% ipython --no-banner

In [1]: import numpy as np

In [2]: np.set_printoptions(precision=2, suppress=True, linewidth=160)

In [3]: def tidy(a):
   ...:     return np.round(a, 2) + 0
   ...: 

In [4]: data = np.load("m.npy")

In [5]: data
Out[5]: 
array([[ 2,  0,  4,  0, -3, -1,  2,  2],
       [ 0,  0,  0,  0,  0,  0,  0,  0],
       [ 1,  2,  2, -1,  1, -2,  1, -2],
       [ 1, -1,  3, -1, -2, -5,  3,  1],
       [ 0,  0,  0,  0,  0,  0,  0,  0],
       [ 0,  4,  4,  0,  0, -2,  3, -4],
       [ 2, -2,  2,  0, -3,  3,  1,  2],
       [ 1,  0,  4,  1, -3,  1,  2, -1],
       [-2,  2,  0,  2, -1, -2,  4,  1],
       [ 0, -1,  5,  0, -4, -1,  2, -2],
       [-2, -1,  2, -1, -2, -2,  4, -2],
       [ 0,  6,  3,  1,  0, -6,  3,  1],
       [ 1, -3,  3, -1, -3, -1,  0,  0],
       [ 1,  2,  2, -1,  1, -2,  1, -2],
       [ 0,  4,  1,  1,  1, -4,  1,  0],
       [ 1,  2,  2, -1,  1, -2,  1, -2],
       [-1,  6,  3,  2,  0, -4,  3, -2]])

In [6]: proj = data @ np.linalg.solve(data.T @ data, data.T)

In [7]: tidy(np.linalg.eigvalsh(proj))
Out[7]: array([0., 0., 0., 0., 0., 0., 0., 0., 0., 1., 1., 1., 1., 1., 1., 1., 1.])

In [8]: tidy(np.diag(proj))
Out[8]: array([0.71, 0.  , 0.23, 0.76, 0.  , 0.41, 1.  , 0.58, 0.64, 0.53, 0.76, 0.71, 0.42, 0.23, 0.34, 0.23, 0.47])

In [9]: tidy(proj @ data[:, 6])
Out[9]: array([2., 0., 1., 3., 0., 3., 1., 2., 4., 2., 4., 3., 0., 1., 1., 1., 3.])

In [10]: mat = np.loadtxt("mat.csv", delimiter=",")

In [11]: mat
Out[11]: 
array([[-0.72,  0.85, -0.88,  1.  , -0.45,  0.23],
       [ 0.86, -0.38, -0.7 , -0.99, -0.72, -0.92],
       [-0.82,  0.73, -0.62,  0.98,  0.2 ,  0.87],
       [ 0.83, -0.51,  0.11, -0.93, -0.6 , -0.96],
       [ 0.32,  0.42, -0.88,  0.  , -0.7 , -0.7 ],
       [-0.89,  0.92, -0.89,  1.  , -0.32,  0.62],
       [-0.24,  0.11,  0.14,  0.55,  0.12,  0.19],
       [ 0.27,  0.7 , -0.92,  0.94, -0.89, -0.96],
       [-0.38,  0.51,  0.1 ,  0.99, -0.33, -0.73],
       [-0.41, -0.76,  0.98, -0.74,  0.93,  0.95],
       [ 0.54, -0.91,  0.99, -0.99,  0.8 ,  0.26],
       [ 0.1 , -0.75,  0.95, -0.91,  0.78,  0.68],
       [-0.68,  0.66, -0.62,  0.96,  0.  ,  0.67],
       [ 0.11, -0.77,  0.94, -0.94,  0.79,  0.75],
       [ 0.9 , -0.76, -0.66, -1.  , -0.29, -0.13],
       [-0.74,  0.87, -0.94,  0.99, -0.49,  0.45],
       [ 0.51,  0.28, -0.78,  0.02, -0.75, -0.91],
       [-0.62,  0.18,  0.65,  0.94,  0.49,  0.59],
       [-0.65, -0.65,  0.98, -0.36,  0.94,  0.98],
       [ 0.54, -0.25,  0.07, -0.59, -0.37, -0.81],
       [-0.77, -0.74,  1.  ,  0.04,  0.98,  0.99],
       [ 0.9 , -0.72, -0.73, -1.  , -0.35, -0.15],
       [ 0.15,  0.52, -0.86,  0.6 , -0.69, -0.72],
       [-0.28, -0.73,  0.97, -0.8 ,  0.89,  0.92],
       [ 0.68, -0.49, -0.27, -0.99, -0.21, -0.33],
       [-0.69, -0.79,  1.  ,  0.88,  0.97,  0.84],
       [-0.58,  0.44,  0.27,  0.98,  0.11,  0.07],
       [ 0.46,  0.7 , -0.99, -0.49, -0.9 , -0.72],
       [ 0.56, -0.35, -0.35, -0.96, -0.21, -0.24],
       [-0.62,  0.54, -0.03,  0.98,  0.03,  0.18],
       [ 0.76,  0.09, -0.85, -0.77, -0.84, -0.96],
       [-0.48,  0.06,  0.57,  0.79,  0.44,  0.54],
       [-0.77, -0.04,  0.95,  0.98,  0.78,  0.73],
       [ 0.66,  0.82, -1.  ,  0.22, -0.98, -0.98],
       [-0.24,  0.14,  0.19,  0.7 ,  0.08,  0.04],
       [ 0.86,  0.14, -0.97, -0.97, -0.91, -0.97],
       [-0.81, -0.19,  0.98,  0.98,  0.87,  0.84],
       [-0.76,  0.19,  0.79,  0.97,  0.68,  0.8 ]])

In [12]: lab = mat[:, 3] > np.median(mat[:, 3])

In [13]: u = mat[lab].mean(axis=0) - mat[~lab].mean(axis=0)

In [14]: tidy(u)
Out[14]: array([-0.83,  0.76, -0.05,  1.57,  0.07,  0.34])

In [15]: np.argsort(-np.abs(u).round(6), kind="stable")
Out[15]: array([3, 0, 1, 5, 4, 2])

In [16]: ((mat - mat.mean(axis=0)) @ u > 0).astype(int)
Out[16]: array([1, 0, 1, 0, 0, 1, 1, 1, 1, 0, 0, 0, 1, 0, 0, 1, 0, 1, 0, 0, 1, 0, 1, 0, 0, 1, 1, 0, 0, 1, 0, 1, 1, 0, 1, 0, 1, 1])

In [17]: tidy((((mat - mat.mean(axis=0)) @ u > 0) == lab).mean())
Out[17]: np.float64(0.95)

In [18]: lab.astype(int)
Out[18]: array([1, 0, 1, 0, 0, 1, 1, 1, 1, 0, 0, 0, 1, 0, 0, 1, 0, 1, 0, 0, 0, 0, 1, 0, 0, 1, 1, 0, 0, 1, 0, 1, 1, 1, 1, 0, 1, 1])

In [19]: proj = mat @ np.linalg.solve(mat.T @ mat, mat.T)

In [20]: tidy(proj @ mat[:, 1])
Out[20]: 
array([ 0.85, -0.38,  0.73, -0.51,  0.42,  0.92,  0.11,  0.7 ,  0.51, -0.76, -0.91, -0.75,  0.66, -0.77, -0.76,  0.87,  0.28,  0.18, -0.65, -0.25, -0.74,
       -0.72,  0.52, -0.73, -0.49, -0.79,  0.44,  0.7 , -0.35,  0.54,  0.09,  0.06, -0.04,  0.82,  0.14,  0.14, -0.19,  0.19])

In [21]: tidy(np.linalg.eigvalsh(proj))
Out[21]: array([0., 0., 0., 0., 0., 0., 0., 0., 0., 0., 0., 0., 0., 0., 0., 0., 0., 0., 0., 0., 0., 0., 0., 0., 0., 0., 0., 0., 0., 0., 0., 0., 1., 1., 1., 1., 1., 1.])
